$ python -q
>>> import numpy as np
>>> from numpy import linalg as LA
>>> np.set_printoptions(precision=2, suppress=True, linewidth=100, legacy="1.25")
>>> data = np.load("test1.npy")
>>> data
array([[-41,  -5,   1,   0,   4],
       [ -3, -25,  -5,   4,   4],
       [ -5,  -5, -43,   0,   0],
       [  5,  -1,  -5, -35,  -3],
       [ -4,  -2,   0,  -3,  28]])
>>> rng = np.random.default_rng(3799)
>>> labels = rng.permutation(5)
>>> labels
array([1, 4, 3, 0, 2])
>>> B = data[labels][:, labels]
>>> np.sort(np.abs(LA.eigvals(B)))
array([23.73, 27.78, 33.6 , 43.25, 43.25])
>>> np.diag(B)
array([-25,  28, -35, -41, -43])
>>> np.allclose(B, data)
False
>>> W0 = np.loadtxt("arr.csv", delimiter=",")
>>> W0
array([[12., 10., 10.,  6.,  5.,  4.],
       [13.,  9.,  8.,  5.,  8.,  5.],
       [ 6.,  0.,  0.,  3., 17., 13.],
       [11., 10.,  9.,  5.,  7.,  5.],
       [15., 14., 15.,  8.,  0.,  0.],
       [14., 15., 17.,  9.,  0.,  0.],
       [19., 10.,  7.,  4., 11.,  4.],
       [25.,  7.,  4.,  4., 14.,  4.],
       [12.,  0.,  0.,  3., 20., 13.],
       [ 2.,  0.,  4.,  8.,  5., 10.],
       [ 8.,  0.,  3.,  7.,  8.,  9.],
       [ 5.,  0.,  0.,  6., 14., 14.],
       [ 2.,  7., 11.,  8.,  0.,  6.],
       [11.,  6.,  7.,  6.,  7.,  6.],
       [12., 14., 12.,  5.,  5.,  3.],
       [ 8.,  0.,  3.,  7.,  8.,  9.],
       [ 1.,  0.,  6.,  9.,  2.,  9.],
       [ 4.,  0.,  0.,  3., 21., 17.],
       [ 0.,  0.,  6.,  9.,  1., 11.],
       [12., 15., 15.,  7.,  0.,  1.],
       [14., 12.,  8.,  3., 11.,  5.]])
>>> cov = np.cov(W0, rowvar=False)
>>> round(np.corrcoef(W0[:, 3], W0[:, 4])[0, 1], 2)
-0.85
>>> np.argwhere(np.triu(np.abs(np.corrcoef(W0.T)) > 0.8, 1))
array([[1, 2],
       [1, 5],
       [2, 4],
       [2, 5],
       [3, 4]])
>>> M = np.loadtxt("data.csv", delimiter=",")
>>> M
array([[-1.,  0.,  0.,  0.,  0.,  0.,  0.,  0.,  0.,  0.,  0.,  0.,  0.,  0.],
       [ 0.,  0.,  0.,  0.,  0.,  0.,  0.,  0.,  0.,  0.,  0.,  0.,  0.,  0.],
       [ 1.,  2., -2.,  0.,  0.,  0.,  0.,  0.,  0.,  0.,  0.,  0.,  0.,  0.],
       [-1., -1.,  1., -1.,  0.,  0.,  0.,  0.,  0.,  0.,  0.,  0.,  0.,  0.],
       [ 2.,  2., -1.,  2.,  1.,  0.,  0.,  0.,  0.,  0.,  0.,  0.,  0.,  0.],
       [-1.,  1.,  0.,  2., -2.,  1.,  0.,  0.,  0.,  0.,  0.,  0.,  0.,  0.],
       [ 2., -1.,  1., -2., -2., -2.,  0.,  0.,  0.,  0.,  0.,  0.,  0.,  0.],
       [ 0.,  2.,  2.,  2., -1.,  2.,  1., -1.,  0.,  0.,  0.,  0.,  0.,  0.],
       [ 1., -2.,  2.,  2., -1.,  2.,  2., -1., -1.,  0.,  0.,  0.,  0.,  0.],
       [ 2., -2., -2., -1.,  2.,  1., -2.,  2., -2., -2.,  0.,  0.,  0.,  0.],
       [ 1., -2., -2., -1., -2.,  1., -1., -2.,  0., -2., -1.,  0.,  0.,  0.],
       [ 1., -1., -2.,  0.,  2., -2.,  0., -2.,  0.,  0.,  0.,  0.,  0.,  0.],
       [-1., -1.,  0.,  0., -1., -1.,  1.,  1.,  0., -2., -1.,  1.,  0.,  0.],
       [-2., -1.,  0.,  1.,  0.,  1., -1., -1.,  2., -1., -2., -1., -1., -2.]])
>>> np.round(LA.norm(M, "nuc"), 2)
41.89
>>> LA.norm(M, axis=0)
array([4.9 , 5.48, 5.2 , 4.9 , 4.9 , 4.58, 3.46, 4.  , 3.  , 3.61, 2.45, 1.41, 1.  , 2.  ])
>>> np.round(LA.norm(M[6] - M[4]), 2)
6.48
>>> np.round(LA.norm(M) ** 2 / LA.norm(M, 2) ** 2, 2)
3.46
>>> LA.norm(M, axis=1)
array([1.  , 0.  , 3.  , 2.  , 3.74, 3.32, 4.24, 4.36, 4.9 , 5.83, 5.  , 4.24, 3.46, 4.9 ])
>>> np.round(LA.norm(M, 2), 2)
7.84
>>> M[6] @ M[4]
-5.0
>>> ang = np.radians(45)
>>> r_ = np.eye(14)
>>> r_[1, 1] = r_[10, 10] = np.cos(ang)
>>> r_[1, 10], r_[10, 1] = -np.sin(ang), np.sin(ang)
>>> B = M @ r_.T
>>> np.abs(B - M).max(axis=0)
array([0.  , 1.71, 0.  , 0.  , 0.  , 0.  , 0.  , 0.  , 0.  , 0.  , 1.41, 0.  , 0.  , 0.  ])
>>> round(float(LA.det(r_)), 2), np.round(np.trace(r_), 2)
(1.0, 13.41)
>>> np.allclose(LA.norm(M, axis=1), LA.norm(B, axis=1))
True
